$ python -q
>>> import numpy as np
>>> import numpy.linalg as la
>>> np.set_printoptions(suppress=True, linewidth=100)
>>> arr = np.loadtxt("block16.csv", delimiter=",")
>>> arr
array([[-3., -5., -3., -5., -3., -5.],
       [ 3., -5.,  3., -5.,  3., -5.],
       [ 0., -4.,  0., -4.,  0., -4.],
       [-3., -5., -3., -5., -3., -5.],
       [ 3., -5.,  3., -5.,  3., -5.],
       [ 0., -4.,  0., -4.,  0., -4.]])
>>> # null space of dimension 4
>>> rk = la.matrix_rank(arr)
>>> rk
np.int64(2)
>>> ns = la.svd(arr)[2][rk:].T
>>> np.round(ns @ ns.T, 1) + 0
array([[ 0.7,  0. , -0.3,  0. , -0.3,  0. ],
       [ 0. ,  0.7,  0. , -0.3,  0. , -0.3],
       [-0.3,  0. ,  0.7,  0. , -0.3,  0. ],
       [ 0. , -0.3,  0. ,  0.7,  0. , -0.3],
       [-0.3,  0. , -0.3,  0. ,  0.7,  0. ],
       [ 0. , -0.3,  0. , -0.3,  0. ,  0.7]])
>>> la.matrix_rank(arr.T @ arr), la.matrix_rank(arr @ arr.T)
(np.int64(2), np.int64(2))
>>> print([int(la.matrix_rank(arr[:, :j + 1])) for j in range(6)])
[1, 2, 2, 2, 2, 2]
>>> [int(la.matrix_rank(arr[:i])) for i in range(1, len(arr) + 1)]
[1, 2, 2, 2, 2, 2]
>>> u, r1 = arr[4], arr[3]
>>> print(u @ u)
102.0
>>> u @ r1
np.float64(48.0)
>>> p = (u @ r1) / (u @ u) * u
>>> p.round(1)
array([ 1.4, -2.4,  1.4, -2.4,  1.4, -2.4])
>>> np.round(r1 - p, 1)
array([-4.4, -2.6, -4.4, -2.6, -4.4, -2.6])
>>> U, s, VT = la.svd(arr)
>>> vecs = VT[:(s > 1e-8).sum()]
>>> rng = np.random.default_rng(44)
>>> vec = arr[0] + -2 * arr[5] + rng.integers(2) * np.eye(6)[0]
>>> vec
array([-2.,  3., -3.,  3., -3.,  3.])
>>> np.round(vecs.T @ vecs, 1) + 0
array([[0.3, 0. , 0.3, 0. , 0.3, 0. ],
       [0. , 0.3, 0. , 0.3, 0. , 0.3],
       [0.3, 0. , 0.3, 0. , 0.3, 0. ],
       [0. , 0.3, 0. , 0.3, 0. , 0.3],
       [0.3, 0. , 0.3, 0. , 0.3, 0. ],
       [0. , 0.3, 0. , 0.3, 0. , 0.3]])
>>> print(round(float(la.norm(vec - vecs.T @ vecs @ vec)), 1))
0.8
>>> M2 = arr[0, 0] * arr[1:] - np.outer(arr[1:, 0], arr[0])
>>> M2
array([[ 0., 30.,  0., 30.,  0., 30.],
       [ 0., 12.,  0., 12.,  0., 12.],
       [ 0.,  0.,  0.,  0.,  0.,  0.],
       [ 0., 30.,  0., 30.,  0., 30.],
       [ 0., 12.,  0., 12.,  0., 12.]])
>>> la.matrix_rank(M2), la.matrix_rank(arr)
(np.int64(1), np.int64(2))
>>> arr[:, 0] / arr[0, 0]
array([ 1., -1., -0.,  1., -1., -0.])
>>> A = np.load("sample10.npy")
>>> A
array([[-2.3,  0.2],
       [ 0.9, -0.3]])
>>> # column 0 dominates
>>> print(np.round((A + A.T) / 2, 1))
[[-2.3  0.6]
 [ 0.6 -0.3]]
>>> round(np.abs(la.eigvals(A)).max(), 1)
np.float64(2.4)
>>> print(np.allclose(A, A.T))
False
>>> np.round((A - A.T) / 2, 1)
array([[ 0. , -0.4],
       [ 0.4,  0. ]])
>>> M2 = la.invert(A)
Traceback (most recent call last):
  File "<python-input-37>", line 1, in <module>
    M2 = la.invert(A)
         ^^^^^^^^^
AttributeError: module 'numpy.linalg' has no attribute 'invert'
>>> M2 = la.inv(A)
>>> (np.abs(M2) > 1e-9).astype(int)
array([[1, 1],
       [1, 1]])
>>> np.allclose(M2, A.T)
False
>>> round(float(la.slogdet(A)[0]), 1)
1.0
>>> M2.round(1)
array([[-0.6, -0.4],
       [-1.8, -4.5]])
>>> np.round(A @ M2, 1) + 0
array([[1., 0.],
       [0., 1.]])
>>> np.round(la.det(A) * M2, 1)
array([[-0.3, -0.2],
       [-0.9, -2.3]])
>>> round(float(la.cond(A)), 1)
12.1
>>> np.kron(np.eye(2, dtype=int), A)
array([[-2.3,  0.2, -0. ,  0. ],
       [ 0.9, -0.3,  0. , -0. ],
       [-0. ,  0. , -2.3,  0.2],
       [ 0. , -0. ,  0.9, -0.3]])
>>> round(np.einsum("ij,ji->", A, A), 1)
np.float64(5.7)
>>> np.round(np.poly(A), 1)
array([1. , 2.6, 0.5])
>>> M = np.array([[-6, 9, -7, 9], [5, -7, -6, 2], [-4, -1, 2, -6], [7, 7, 4, 8]])
>>> M[1] = M[2]
>>> M
array([[-6,  9, -7,  9],
       [-4, -1,  2, -6],
       [-4, -1,  2, -6],
       [ 7,  7,  4,  8]])
>>> vec = np.array([0, 0, 3, 2, -3, 0])
>>> arr @ (2 * vec)
array([-20., -20., -16., -20., -20., -16.])
>>> la.norm(arr @ vec) <= la.norm(arr, 2) * la.norm(vec) + 1e-9
np.True_
>>> (arr * vec).sum(axis=1)
array([-10., -10.,  -8., -10., -10.,  -8.])
>>> np.abs(np.diag(la.qr(M)[1])) > 1e-9
array([ True,  True,  True, False])
>>> print(la.lstsq(M[:-1].T, M[-1])[2])
2
>>> round(np.trace(la.pinv(M) @ M), 1)
np.float64(3.0)
>>> W0 = np.loadtxt("layer12.csv", delimiter=",")
>>> W0
array([[0., 0., 0.],
       [0., 0., 0.],
       [0., 0., 0.],
       [0., 0., 8.],
       [0., 0., 0.],
       [0., 0., 8.],
       [0., 0., 0.],
       [0., 0., 0.],
       [0., 0., 0.],
       [0., 0., 0.],
       [0., 0., 0.],
       [0., 0., 0.],
       [0., 0., 8.],
       [0., 0., 0.],
       [0., 0., 3.],
       [0., 0., 0.],
       [0., 0., 0.],
       [0., 0., 3.],
       [0., 0., 0.]])
>>> vec = np.array([7, 1])
>>> y = A @ vec
>>> y.round(1)
array([-15.9,   6. ])
>>> np.round(la.solve(A, -3 * y), 1)
array([-21.,  -3.])
>>> np.round(la.solve(A, y), 1)
array([7., 1.])
>>> print(np.round(la.solve(A, y + A[:, 0]), 1))
[8. 1.]
>>> np.round(la.svd(W0, compute_uv=False), 1)
array([14.5,  0. ,  0. ])
>>> rk = la.matrix_rank(W0)
>>> rk
np.int64(1)
>>> ns = la.svd(W0)[2][rk:].T
>>> ns @ ns.T
array([[1., 0., 0.],
       [0., 1., 0.],
       [0., 0., 0.]])
>>> [int(la.matrix_rank(W0[:i])) for i in range(1, len(W0) + 1)]
[0, 0, 0, 1, 1, 1, 1, 1, 1, 1, 1, 1, 1, 1, 1, 1, 1, 1, 1]
>>> la.matrix_rank(W0.T @ W0), la.matrix_rank(W0 @ W0.T)
(np.int64(1), np.int64(1))
>>> ns.shape
(3, 2)
>>> M2 = np.array([[2, 1, 0], [0, 0, 2], [-1, 2, 2]])
>>> print(np.einsum("ij->j", W0))
[ 0.  0. 30.]
>>> np.einsum("ik,kj->ji", W0, M2)
array([[ 0.,  0.,  0., -8.,  0., -8.,  0.,  0.,  0.,  0.,  0.,  0., -8.,  0., -3.,  0.,  0., -3.,
         0.],
       [ 0.,  0.,  0., 16.,  0., 16.,  0.,  0.,  0.,  0.,  0.,  0., 16.,  0.,  6.,  0.,  0.,  6.,
         0.],
       [ 0.,  0.,  0., 16.,  0., 16.,  0.,  0.,  0.,  0.,  0.,  0., 16.,  0.,  6.,  0.,  0.,  6.,
         0.]])
>>> M2.T @ W0.T
array([[ 0.,  0.,  0., -8.,  0., -8.,  0.,  0.,  0.,  0.,  0.,  0., -8.,  0., -3.,  0.,  0., -3.,
         0.],
       [ 0.,  0.,  0., 16.,  0., 16.,  0.,  0.,  0.,  0.,  0.,  0., 16.,  0.,  6.,  0.,  0.,  6.,
         0.],
       [ 0.,  0.,  0., 16.,  0., 16.,  0.,  0.,  0.,  0.,  0.,  0., 16.,  0.,  6.,  0.,  0.,  6.,
         0.]])
>>> np.vstack([W0, M2.T]).shape
(22, 3)
>>> M2 @ W0
Traceback (most recent call last):
  File "<python-input-80>", line 1, in <module>
    M2 @ W0
    ~~~^~~~
ValueError: matmul: Input operand 1 has a mismatch in its core dimension 0, with gufunc signature (n?,k),(k,m?)->(n?,m?) (size 19 is different from 3)
>>> W0 @ M2
array([[ 0.,  0.,  0.],
       [ 0.,  0.,  0.],
       [ 0.,  0.,  0.],
       [-8., 16., 16.],
       [ 0.,  0.,  0.],
       [-8., 16., 16.],
       [ 0.,  0.,  0.],
       [ 0.,  0.,  0.],
       [ 0.,  0.,  0.],
       [ 0.,  0.,  0.],
       [ 0.,  0.,  0.],
       [ 0.,  0.,  0.],
       [-8., 16., 16.],
       [ 0.,  0.,  0.],
       [-3.,  6.,  6.],
       [ 0.,  0.,  0.],
       [ 0.,  0.,  0.],
       [-3.,  6.,  6.],
       [ 0.,  0.,  0.]])
>>> np.einsum("ik,kj->ij", W0, M2)
array([[ 0.,  0.,  0.],
       [ 0.,  0.,  0.],
       [ 0.,  0.,  0.],
       [-8., 16., 16.],
       [ 0.,  0.,  0.],
       [-8., 16., 16.],
       [ 0.,  0.,  0.],
       [ 0.,  0.,  0.],
       [ 0.,  0.,  0.],
       [ 0.,  0.,  0.],
       [ 0.,  0.,  0.],
       [ 0.,  0.,  0.],
       [-8., 16., 16.],
       [ 0.,  0.,  0.],
       [-3.,  6.,  6.],
       [ 0.,  0.,  0.],
       [ 0.,  0.,  0.],
       [-3.,  6.,  6.],
       [ 0.,  0.,  0.]])
>>> la.matrix_rank(np.vstack([W0, M2.T]))
np.int64(3)
